>>> import numpy as np
>>> from numpy import linalg as LA
>>> np.set_printoptions(precision=3, suppress=True, linewidth=200)
>>> E = np.loadtxt("sample6.csv", delimiter=",")
>>> E
array([[-21.169,   8.448,  30.247],
       [-20.802,   9.812,  28.851],
       [-20.803,   8.879,  29.873],
       [-19.618,  10.387,  29.65 ],
       [-20.724,   8.058,  31.919],
       [-20.775,   9.995,  31.283],
       [-19.949,   7.275,  27.953],
       [-20.904,   9.582,  29.984],
       [-18.772,   8.874,  31.879],
       [-18.469,   8.941,  31.417],
       [-21.151,   9.868,  26.639],
       [-20.011,  10.055,  31.097],
       [-18.524,  10.614,  30.89 ]])
>>> other = np.c_[E[:, :1] @ np.array([[1]]), np.array([5, 3, 0, 9, 2, 0, 9, 4, 7, 4, 0, 1, 3])]
>>> other
array([[-21.169,   5.   ],
       [-20.802,   3.   ],
       [-20.803,   0.   ],
       [-19.618,   9.   ],
       [-20.724,   2.   ],
       [-20.775,   0.   ],
       [-19.949,   9.   ],
       [-20.904,   4.   ],
       [-18.772,   7.   ],
       [-18.469,   4.   ],
       [-21.151,   0.   ],
       [-20.011,   1.   ],
       [-18.524,   3.   ]])
>>> np.round(LA.lstsq(E, other[:, 0])[0], 3) + 0
array([1., 0., 0.])
>>> LA.matrix_rank(np.c_[E, other])
np.int64(4)
>>> np.round(LA.norm(other - E @ LA.lstsq(E, other)[0], axis=0), 3) + 0
array([ 0.   , 10.713])
>>> Q, evecs = LA.qr(other[:, :1])[0], LA.qr(other[:, 1:])[0]
>>> sv = LA.svd(Q.T @ evecs, compute_uv=False)
>>> sv
array([0.751])
>>> round(float(LA.norm(Q @ Q.T - evecs @ evecs.T, 2)), 3)
0.661
>>> basis = E[[12, 11]].astype(float)
>>> for _ in range(7):
...     lab = LA.norm(E[:, None] - basis, axis=-1).argmin(axis=1)
...     basis = np.array([E[lab == j].mean(axis=0) for j in range(2)])
... 
>>> lab
array([1, 1, 1, 1, 0, 0, 1, 1, 0, 0, 1, 0, 0])
>>> np.abs(basis[1] - basis[0]).argmax()
np.int64(2)
>>> x0 = np.array([7, 2, 8])
>>> y = E @ x0
>>> np.round(LA.pinv(E) @ E, 3) + 0
array([[1., 0., 0.],
       [0., 1., 0.],
       [0., 0., 1.]])
>>> rng = np.random.default_rng(18463)
>>> y = y + 0.1 * rng.normal(size=13)
>>> y
array([110.65 , 104.877, 111.157, 120.586, 126.469, 124.768,  98.526, 112.771, 141.37 , 139.916,  84.945, 128.735, 138.595])
>>> beta, *_ = LA.lstsq(E, y)
>>> beta
array([6.972, 1.989, 7.985])
>>> round(LA.norm(y - E @ beta), 3)
np.float64(0.183)
>>> [round(float(LA.norm(LA.solve(E.T @ E + lam * np.eye(3), E.T @ y))), 2) for lam in (0, 1, 10, 100)]
[10.79, 10.39, 7.94, 3.75]
